% ipython --no-banner

In [1]: import numpy as np

In [2]: np.set_printoptions(suppress=True, linewidth=200)

In [3]: X = np.load("mat.npy")

In [4]: X
Out[4]: 
array([[ 55, -17,   0, -14,  19, -13, -20,  -9,  16,  -8,  -2,   7],
       [-17,  73, -26, -12, -19, -11, -23, -17,   0,   8,  -3,  16],
       [  0, -26,  40,  -1,   2,  18,  -2, -15,  -8,   0,  -1,  -2],
       [-14, -12,  -1,  59,  11,  17,  16,   3,   2,  -1,  11,  -8],
       [ 19, -19,   2,  11,  57, -24,   1,   4,  20,  -1,   9,  -1],
       [-13, -11,  18,  17, -24,  57,   6, -12, -30,  -7,   7,  -2],
       [-20, -23,  -2,  16,   1,   6,  63,  44,  16,   3,  -6,  -5],
       [ -9, -17, -15,   3,   4, -12,  44,  58,   8,   2,   0,   0],
       [ 16,   0,  -8,   2,  20, -30,  16,   8,  44,  10, -14,  -2],
       [ -8,   8,   0,  -1,  -1,  -7,   3,   2,  10,  33,   7,  15],
       [ -2,  -3,  -1,  11,   9,   7,  -6,   0, -14,   7,  66,  40],
       [  7,  16,  -2,  -8,  -1,  -2,  -5,   0,  -2,  15,  40,  68]])

In [5]: vec = np.ones(12)

In [6]: for _ in range(3):
   ...:     vec = X @ vec
   ...:     vec /= np.linalg.norm(vec)
   ...:     print(round(vec @ X @ vec, 2))
   ...: 
106.99
113.82
116.81

In [7]: round(np.linalg.eigvalsh(X)[-1], 2)
Out[7]: np.float64(138.22)

In [8]: r0 = np.array([-2, -2, -1, -2, 1, 2, 1, 0, 1, 2, -2, -2])

In [9]: out = X + np.outer(r0, np.eye(12)[1])

In [10]: out
Out[10]: 
array([[ 55., -19.,   0., -14.,  19., -13., -20.,  -9.,  16.,  -8.,  -2.,   7.],
       [-17.,  71., -26., -12., -19., -11., -23., -17.,   0.,   8.,  -3.,  16.],
       [  0., -27.,  40.,  -1.,   2.,  18.,  -2., -15.,  -8.,   0.,  -1.,  -2.],
       [-14., -14.,  -1.,  59.,  11.,  17.,  16.,   3.,   2.,  -1.,  11.,  -8.],
       [ 19., -18.,   2.,  11.,  57., -24.,   1.,   4.,  20.,  -1.,   9.,  -1.],
       [-13.,  -9.,  18.,  17., -24.,  57.,   6., -12., -30.,  -7.,   7.,  -2.],
       [-20., -22.,  -2.,  16.,   1.,   6.,  63.,  44.,  16.,   3.,  -6.,  -5.],
       [ -9., -17., -15.,   3.,   4., -12.,  44.,  58.,   8.,   2.,   0.,   0.],
       [ 16.,   1.,  -8.,   2.,  20., -30.,  16.,   8.,  44.,  10., -14.,  -2.],
       [ -8.,  10.,   0.,  -1.,  -1.,  -7.,   3.,   2.,  10.,  33.,   7.,  15.],
       [ -2.,  -5.,  -1.,  11.,   9.,   7.,  -6.,   0., -14.,   7.,  66.,  40.],
       [  7.,  14.,  -2.,  -8.,  -1.,  -2.,  -5.,   0.,  -2.,  15.,  40.,  68.]])

In [11]: np.linalg.matrix_rank(np.linalg.inv(out) - np.linalg.inv(X), tol=1e-8)
Out[11]: np.int64(1)

In [12]: np.allclose(X, X.T)
Out[12]: True

In [13]: np.trace(X)
Out[13]: np.int64(673)

In [14]: np.round(np.abs(np.linalg.eigvals(X)).max(), 2)
Out[14]: np.float64(138.22)

In [15]: X @ X
Out[15]: 
array([[ 4894, -1559,   295, -1789,  2856, -2427, -2439, -1306,  1868,  -581,  -145,   576],
       [-1559,  8067, -2890, -2304, -2855, -1468, -3799, -2660,  -552,  1208,    97,  2441],
       [  295, -2890,  2903,   453,    16,  2372,  -286, -1391, -1308,  -488,   149,  -676],
       [-1789, -2304,   453,  4687,  1004,  2104,  2758,  1254,  -168,  -175,  1207, -1008],
       [ 2856, -2855,    16,  1004,  5172, -3121,   649,  1105,  2964,    22,   744,   -40],
       [-2427, -1468,  2372,  2104, -3121,  5910,   384, -1381, -3992,  -894,  1128,  -460],
       [-2439, -3799,  -286,  2758,   649,   384,  7457,  6039,  1756,   336,  -839, -1527],
       [-1306, -2660, -1391,  1254,  1105, -1381,  6039,  6132,  1962,   407,  -293,  -515],
       [ 1868,  -552, -1308,  -168,  2964, -3992,  1756,  1962,  4180,   766, -1678,  -562],
       [ -581,  1208,  -488,  -175,    22,  -894,   336,   407,   766,  1655,  1058,  1855],
       [ -145,    97,   149,  1207,   744,  1128,  -839,  -293, -1678,  1058,  6502,  5352],
       [  576,  2441,  -676, -1008,   -40,  -460, -1527,  -515,  -562,  1855,  5352,  6856]])

In [16]: low = np.linalg.cholesky(X)

In [17]: np.linalg.eigvalsh(X).min() > 0
Out[17]: np.True_

In [18]: np.round(low @ low.T, 2) + 0
Out[18]: 
array([[ 55., -17.,   0., -14.,  19., -13., -20.,  -9.,  16.,  -8.,  -2.,   7.],
       [-17.,  73., -26., -12., -19., -11., -23., -17.,   0.,   8.,  -3.,  16.],
       [  0., -26.,  40.,  -1.,   2.,  18.,  -2., -15.,  -8.,   0.,  -1.,  -2.],
       [-14., -12.,  -1.,  59.,  11.,  17.,  16.,   3.,   2.,  -1.,  11.,  -8.],
       [ 19., -19.,   2.,  11.,  57., -24.,   1.,   4.,  20.,  -1.,   9.,  -1.],
       [-13., -11.,  18.,  17., -24.,  57.,   6., -12., -30.,  -7.,   7.,  -2.],
       [-20., -23.,  -2.,  16.,   1.,   6.,  63.,  44.,  16.,   3.,  -6.,  -5.],
       [ -9., -17., -15.,   3.,   4., -12.,  44.,  58.,   8.,   2.,   0.,   0.],
       [ 16.,   0.,  -8.,   2.,  20., -30.,  16.,   8.,  44.,  10., -14.,  -2.],
       [ -8.,   8.,   0.,  -1.,  -1.,  -7.,   3.,   2.,  10.,  33.,   7.,  15.],
       [ -2.,  -3.,  -1.,  11.,   9.,   7.,  -6.,   0., -14.,   7.,  66.,  40.],
       [  7.,  16.,  -2.,  -8.,  -1.,  -2.,  -5.,   0.,  -2.,  15.,  40.,  68.]])

In [19]: np.round(np.diag(low) ** 2, 2)
Out[19]: array([55.  , 67.75, 30.02, 49.74, 44.72, 28.98, 37.33, 17.35,  7.45, 24.52, 47.76, 23.96])
